% python3 -q
>>> import numpy as np
>>> np.set_printoptions(suppress=True, linewidth=200)
>>> rng = np.random.default_rng(58)
>>> X = np.eye(9, dtype=int)[rng.permutation(9)]
>>> X
array([[0, 0, 0, 0, 0, 0, 1, 0, 0],
       [1, 0, 0, 0, 0, 0, 0, 0, 0],
       [0, 0, 1, 0, 0, 0, 0, 0, 0],
       [0, 0, 0, 1, 0, 0, 0, 0, 0],
       [0, 0, 0, 0, 0, 1, 0, 0, 0],
       [0, 0, 0, 0, 1, 0, 0, 0, 0],
       [0, 0, 0, 0, 0, 0, 0, 1, 0],
       [0, 0, 0, 0, 0, 0, 0, 0, 1],
       [0, 1, 0, 0, 0, 0, 0, 0, 0]])
>>> th = np.radians(51)
>>> r_ = np.eye(9)
>>> r_[6, 6] = r_[2, 2] = np.cos(th)
>>> r_[6, 2], r_[2, 6] = -np.sin(th), np.sin(th)
>>> print(r_.round(3))
[[ 1.     0.     0.     0.     0.     0.     0.     0.     0.   ]
 [ 0.     1.     0.     0.     0.     0.     0.     0.     0.   ]
 [ 0.     0.     0.629  0.     0.     0.     0.777  0.     0.   ]
 [ 0.     0.     0.     1.     0.     0.     0.     0.     0.   ]
 [ 0.     0.     0.     0.     1.     0.     0.     0.     0.   ]
 [ 0.     0.     0.     0.     0.     1.     0.     0.     0.   ]
 [ 0.     0.    -0.777  0.     0.     0.     0.629  0.     0.   ]
 [ 0.     0.     0.     0.     0.     0.     0.     1.     0.   ]
 [ 0.     0.     0.     0.     0.     0.     0.     0.     1.   ]]
>>> out = X @ r_.T
>>> print(np.round(np.linalg.svd(X, compute_uv=False), 3), np.round(np.linalg.svd(out, compute_uv=False), 3))
[1. 1. 1. 1. 1. 1. 1. 1. 1.] [1. 1. 1. 1. 1. 1. 1. 1. 1.]
>>> np.allclose(np.linalg.norm(X, axis=1), np.linalg.norm(out, axis=1))
True
>>> vec = np.array([0, 1, 1, 1, 1, 0, 2, 2, 2])
>>> np.round(np.linalg.norm(vec), 3), np.round(np.linalg.norm(X @ vec), 3)
(np.float64(4.0), np.float64(4.0))
>>> round(np.linalg.det(X), 3)
np.float64(-1.0)
>>> idx = rng.permutation(9)
>>> out = X[:, idx] * rng.choice([-1, 1], 9)
>>> out
array([[ 1,  0,  0,  0,  0,  0,  0,  0,  0],
       [ 0,  0,  0,  0,  0,  0,  0,  1,  0],
       [ 0,  0,  1,  0,  0,  0,  0,  0,  0],
       [ 0,  0,  0,  0,  0,  0,  0,  0,  1],
       [ 0,  0,  0,  0,  0, -1,  0,  0,  0],
       [ 0,  1,  0,  0,  0,  0,  0,  0,  0],
       [ 0,  0,  0,  1,  0,  0,  0,  0,  0],
       [ 0,  0,  0,  0,  0,  0,  1,  0,  0],
       [ 0,  0,  0,  0,  1,  0,  0,  0,  0]])
>>> left, _, vt = np.linalg.svd(X.T @ out)
>>> np.round(np.linalg.lstsq(X, out)[0], 3)
array([[ 0.,  0.,  0.,  0.,  0.,  0.,  0.,  1.,  0.],
       [ 0.,  0.,  0.,  0.,  1.,  0.,  0.,  0.,  0.],
       [ 0.,  0.,  1.,  0.,  0.,  0.,  0.,  0.,  0.],
       [ 0.,  0.,  0.,  0.,  0.,  0.,  0.,  0.,  1.],
       [ 0.,  1.,  0.,  0.,  0.,  0.,  0.,  0.,  0.],
       [ 0.,  0.,  0.,  0.,  0., -1.,  0.,  0.,  0.],
       [ 1.,  0.,  0.,  0.,  0.,  0.,  0.,  0.,  0.],
       [ 0.,  0.,  0.,  1.,  0.,  0.,  0.,  0.,  0.],
       [ 0.,  0.,  0.,  0.,  0.,  0.,  1.,  0.,  0.]])
>>> idx = rng.permutation(9)
>>> print(idx)
[3 1 4 7 6 0 5 2 8]
>>> out = X[idx][:, idx]
>>> print(np.round(np.linalg.det(out), 3), round(np.linalg.det(X[idx]), 3))
-1.0 -1.0
>>> print(np.round(np.sort(np.abs(np.linalg.eigvals(out))), 3))
[1. 1. 1. 1. 1. 1. 1. 1. 1.]
>>> print(np.allclose(out, X))
False
>>> np.diag(out)
array([1, 0, 0, 0, 0, 0, 0, 1, 0])
>>> print(out)
[[1 0 0 0 0 0 0 0 0]
 [0 0 0 0 0 1 0 0 0]
 [0 0 0 0 0 0 1 0 0]
 [0 0 0 0 0 0 0 0 1]
 [0 0 0 1 0 0 0 0 0]
 [0 0 0 0 1 0 0 0 0]
 [0 0 1 0 0 0 0 0 0]
 [0 0 0 0 0 0 0 1 0]
 [0 1 0 0 0 0 0 0 0]]
>>> np.trace(out)
np.int64(2)
>>> print(np.round(np.sort(np.abs(np.linalg.eigvals(X)))[::-1], 3))
[1. 1. 1. 1. 1. 1. 1. 1. 1.]
>>> np.linalg.matrix_power(X, 100)
array([[1, 0, 0, 0, 0, 0, 0, 0, 0],
       [0, 1, 0, 0, 0, 0, 0, 0, 0],
       [0, 0, 1, 0, 0, 0, 0, 0, 0],
       [0, 0, 0, 1, 0, 0, 0, 0, 0],
       [0, 0, 0, 0, 1, 0, 0, 0, 0],
       [0, 0, 0, 0, 0, 1, 0, 0, 0],
       [0, 0, 0, 0, 0, 0, 1, 0, 0],
       [0, 0, 0, 0, 0, 0, 0, 1, 0],
       [0, 0, 0, 0, 0, 0, 0, 0, 1]])
>>> print(X.sum(axis=1))
[1 1 1 1 1 1 1 1 1]
>>> X @ np.ones(9)
array([1., 1., 1., 1., 1., 1., 1., 1., 1.])
>>> p = np.eye(9)[3]
>>> for _ in range(5):
...     p = p @ X
...     print(p.round(3))
... 
[0. 0. 0. 1. 0. 0. 0. 0. 0.]
[0. 0. 0. 1. 0. 0. 0. 0. 0.]
[0. 0. 0. 1. 0. 0. 0. 0. 0.]
[0. 0. 0. 1. 0. 0. 0. 0. 0.]
[0. 0. 0. 1. 0. 0. 0. 0. 0.]
>>> m1 = np.array([[1, 0, -4, 2, -5, 0, 3, 5, 0],
...     [0, -5, 1, -5, 0, 5, -1, -4, 0],
...     [1, -4, 0, 1, 0, -5, -4, -5, -4],
...     [-2, 3, -3, -2, -4, -1, -3, -2, -3],
...     [-5, -5, 2, 4, -2, 0, 0, -3, -4],
...     [3, -5, 2, -1, -5, -5, 3, 0, -5],
...     [3, 3, -2, 3, -4, -3, 4, 3, 3]])
>>> m1[:, 3] = -2 * m1[:, 0]
>>> m1
array([[ 1,  0, -4, -2, -5,  0,  3,  5,  0],
       [ 0, -5,  1,  0,  0,  5, -1, -4,  0],
       [ 1, -4,  0, -2,  0, -5, -4, -5, -4],
       [-2,  3, -3,  4, -4, -1, -3, -2, -3],
       [-5, -5,  2, 10, -2,  0,  0, -3, -4],
       [ 3, -5,  2, -6, -5, -5,  3,  0, -5],
       [ 3,  3, -2, -6, -4, -3,  4,  3,  3]])
>>> out = np.array([[-2, -2, 3],
...     [-2, 2, 2],
...     [-2, -1, 2],
...     [-2, 2, -1],
...     [0, 3, 1],
...     [-3, -2, 2],
...     [1, 1, 3],
...     [2, 3, -2],
...     [1, -2, -1]])
>>> print(np.vstack([m1, out.T]).shape)
(10, 9)
>>> np.einsum("ik,kj->ij", m1, out)
array([[ 23,   1,  -9],
       [-16, -34,   7],
       [  7, -15, -11],
       [-11,   8, -18],
       [-14,  11, -23],
       [ 25, -22,   8],
       [ 26,  -9,  10]])
>>> np.einsum("ij,ij->i", m1, m1)
array([ 80,  68, 103,  77, 183, 158, 117])
>>> np.linalg.matrix_rank(np.vstack([m1, out.T]))
np.int64(9)
>>> print(np.linalg.matrix_rank(m1 @ out))
3
>>> print(m1 @ out)
[[ 23   1  -9]
 [-16 -34   7]
 [  7 -15 -11]
 [-11   8 -18]
 [-14  11 -23]
 [ 25 -22   8]
 [ 26  -9  10]]
